$ python3 -q
>>> import numpy as np
>>> np.set_printoptions(precision=2, suppress=True, linewidth=160, sign=" ")
>>> arr = np.arange(16).reshape(4, 4) + 5
>>> arr
array([[  5,   6,   7,   8],
       [  9,  10,  11,  12],
       [ 13,  14,  15,  16],
       [ 17,  18,  19,  20]])
>>> Y = arr / np.sqrt((arr ** 2).mean(axis=1, keepdims=True))
>>> np.linalg.matrix_rank(Y) == np.linalg.matrix_rank(arr)
np.True_
>>> np.linalg.norm(Y, axis=1)
array([ 2.,  2.,  2.,  2.])
>>> np.linalg.matrix_rank(arr - arr.mean(axis=1, keepdims=True))
np.int64(1)
>>> Y[2]
array([ 0.89,  0.96,  1.03,  1.1 ])
>>> F = np.loadtxt("layer10.csv", delimiter=",")
>>> F
array([[ 3.93, -2.  , -0.69],
       [ 4.61, -2.  , -0.46],
       [13.97, -2.  ,  2.66],
       [14.22, -2.  ,  2.74],
       [ 5.08, -2.  , -0.31],
       [-2.26, -2.  , -2.75],
       [ 5.02, -2.  , -0.33],
       [ 3.89, -2.  , -0.7 ],
       [ 8.14, -2.  ,  0.71],
       [ 1.82, -2.  , -1.39],
       [ 0.93, -2.  , -1.69],
       [10.02, -2.  ,  1.34],
       [ 0.37, -2.  , -1.88],
       [-1.33, -2.  , -2.44]])
>>> rng = np.random.default_rng(421861)
>>> Y = F + rng.integers(-2, 3, (14, 2)) @ rng.integers(-2, 3, (2, 3))
>>> Y
array([[ 1.93, -2.  , -5.69],
       [ 3.61, -5.  , -1.46],
       [12.97, -7.  ,  2.66],
       [13.22,  1.  , -1.26],
       [ 7.08,  2.  ,  2.69],
       [-1.26, -1.  , -0.75],
       [ 6.02, -1.  ,  1.67],
       [ 4.89, -5.  ,  3.3 ],
       [10.14, -4.  ,  6.71],
       [-0.18, -4.  , -5.39],
       [ 1.93, -5.  ,  2.31],
       [10.02, -2.  ,  1.34],
       [ 0.37, -6.  ,  0.12],
       [-0.33,  3.  , -2.44]])
>>> np.round(np.linalg.svd(Y - F, compute_uv=False), 2) + 0
array([ 13.32,  11.03,   0.  ])
>>> Y - F
array([[-2.,  0., -5.],
       [-1., -3., -1.],
       [-1., -5.,  0.],
       [-1.,  3., -4.],
       [ 2.,  4.,  3.],
       [ 1.,  1.,  2.],
       [ 1.,  1.,  2.],
       [ 1., -3.,  4.],
       [ 2., -2.,  6.],
       [-2., -2., -4.],
       [ 1., -3.,  4.],
       [ 0.,  0.,  0.],
       [ 0., -4.,  2.],
       [ 1.,  5.,  0.]])
